% ipython --no-banner

In [1]: import numpy as np

In [2]: np.set_printoptions(precision=3, suppress=True, linewidth=200)

In [3]: rd = lambda a: np.round(a, 3) + 0

In [4]: M = np.array([[10.0, -1.0, 0.5, 0.3, 0.3, 0.9],
   ...:     [8.0, -0.7, 0.7, -2.1, 0.8, -0.2],
   ...:     [-2.0, 1.4, -0.1, 1.0, -1.4, -0.1],
   ...:     [1.5, 0.6, -0.8, -1.2, -1.1, -0.4],
   ...:     [-15.5, 2.1, 0.0, 1.1, -0.7, -1.1]])

In [5]: # column 0 is much longer than the rest

In [6]: rd(np.linalg.norm(M, 2) / np.linalg.norm(M))
Out[6]: np.float64(0.986)

In [7]: np.argsort(-np.linalg.norm(M, axis=0).round(6), kind="stable")[:3]
Out[7]: array([0, 1, 3])

In [8]: np.linalg.cond(M) > 100
Out[8]: np.True_

In [9]: np.linalg.norm(M, axis=1).argmax()
Out[9]: np.int64(4)

In [10]: rd(np.linalg.norm(M[4], 1)), rd(np.linalg.norm(M[4], np.inf))
Out[10]: (np.float64(20.5), np.float64(15.5))

In [11]: rd(np.linalg.norm(M) ** 2 / np.linalg.norm(M, 2) ** 2)
Out[11]: np.float64(1.03)

In [12]: rd(np.linalg.norm(M, 1)), rd(np.linalg.norm(M, np.inf))
Out[12]: (np.float64(37.0), np.float64(20.5))

In [13]: rd(np.linalg.norm(M, 2))
Out[13]: np.float64(20.552)

In [14]: C2 = M.T @ M

In [15]: np.allclose(C2, C2.T)
Out[15]: True

In [16]: rd(np.linalg.eigvalsh(C2)[::-1])
Out[16]: array([422.384,   6.007,   5.414,   1.075,   0.   ,   0.   ])

In [17]: rd(np.linalg.svd(M, compute_uv=False) ** 2)
Out[17]: array([422.384,   6.007,   5.414,   1.075,   0.   ])

In [18]: (M @ M.T).shape
Out[18]: (5, 5)

In [19]: np.linalg.matrix_rank(C2)
Out[19]: np.int64(5)

In [20]: blk = np.stack([M, 3 * M, M[::-1]])

In [21]: rd(np.einsum("bij,cij->bc", blk, blk))
Out[21]: 
array([[ 434.88, 1304.64, -281.52],
       [1304.64, 3913.92, -844.56],
       [-281.52, -844.56,  434.88]])

In [22]: rd(np.linalg.norm(blk, axis=(1, 2)))
Out[22]: array([20.854, 62.561, 20.854])

In [23]: A2 = np.array([[3, 0, 3],
    ...:     [1, 0, 3],
    ...:     [2, 3, 2],
    ...:     [3, 3, 1],
    ...:     [3, 3, 1],
    ...:     [2, 1, 0],
    ...:     [1, 2, 0]])

In [24]: E = A2.T @ A2

In [25]: E
Out[25]: 
array([[37, 28, 22],
       [28, 32, 12],
       [22, 12, 24]])

In [26]: # symmetric, so the eigenvalues are real

In [27]: vec = np.array([0, -2, 1])

In [28]: y = E @ vec

In [29]: beta, lr = np.zeros(3), 1 / np.linalg.norm(E, 2) ** 2

In [30]: for i in range(30):
    ...:     beta -= lr * E.T @ (E @ beta - y)
    ...:     if i % 10 == 0: print(i, round(np.linalg.norm(E @ beta - y), 3))
    ...: 
0 30.285
10 19.57
20 12.679

In [31]: rd(np.linalg.cond(E))
Out[31]: np.float64(23.976)

In [32]: vec = np.ones(3)

In [33]: for _ in range(3):
    ...:     vec = E @ vec
    ...:     vec /= np.linalg.norm(vec)
    ...:     print(round(vec @ E @ vec, 3))
    ...: 
74.437
74.466
74.467

In [34]: rd(np.linalg.eigvalsh(E)[-1])
Out[34]: np.float64(74.467)

In [35]: rd(vec)
Out[35]: array([0.689, 0.577, 0.438])

In [36]: A2 = np.array([[4, 7, 5], [9, -5, 0], [4, 4, 8]])

In [37]: np.vstack([E, A2.T]).shape
Out[37]: (6, 3)

In [38]: E @ A2
Out[38]: 
array([[488, 207, 361],
       [448,  84, 236],
       [292, 190, 302]])

In [39]: np.linalg.matrix_rank(np.vstack([E, A2.T]))
Out[39]: np.int64(3)

In [40]: np.einsum("ik,kj->ji", E, A2)
Out[40]: 
array([[488, 448, 292],
       [207,  84, 190],
       [361, 236, 302]])

In [41]: np.einsum("ij,ij->i", E, E)
Out[41]: array([2637, 1952, 1204])

In [42]: Lm = np.linalg.cholesky(E)

In [43]: rd(E / np.sqrt(np.outer(np.diag(E), np.diag(E))))
Out[43]: 
array([[1.   , 0.814, 0.738],
       [0.814, 1.   , 0.433],
       [0.738, 0.433, 1.   ]])

In [44]: rd(np.diag(Lm) ** 2)
Out[44]: array([37.   , 10.811,  8.92 ])

In [45]: F = np.array([[0.0, 0.0, 0.0, 0.0, 0.0, 0.0, 4.0, 3.0],
    ...:     [0.0, 0.0, 0.0, 0.0, 0.0, 0.0, -4.0, -5.0],
    ...:     [0.0, 0.0, 0.0, 0.0, 0.0, 0.0, 2.0, 1.0],
    ...:     [0.0, 0.0, 0.0, 0.0, 0.0, 0.0, 1.0, -4.0],
    ...:     [0.0, 0.0, 0.0, 0.0, 0.0, 0.0, 2.0, 1.0],
    ...:     [0.0, 0.0, 0.0, 0.0, 0.0, 0.0, -4.0, -5.0],
    ...:     [4.0, -4.0, 2.0, 1.0, 2.0, -4.0, 0.0, 0.0],
    ...:     [3.0, -5.0, 1.0, -4.0, 1.0, -5.0, 0.0, 0.0]])

In [46]: # columns 2 and 4 are equal

In [47]: rk = np.linalg.matrix_rank(F)

In [48]: rk
Out[48]: np.int64(4)

In [49]: null = np.linalg.svd(F)[2][rk:].T

In [50]: [int(np.linalg.matrix_rank(F[:i])) for i in range(1, len(F) + 1)]
Out[50]: [1, 2, 2, 2, 2, 2, 3, 4]

In [51]: null.shape
Out[51]: (8, 4)

In [52]: [int(np.linalg.matrix_rank(F[:, :j + 1])) for j in range(8)]
Out[52]: [1, 2, 2, 2, 2, 2, 3, 4]
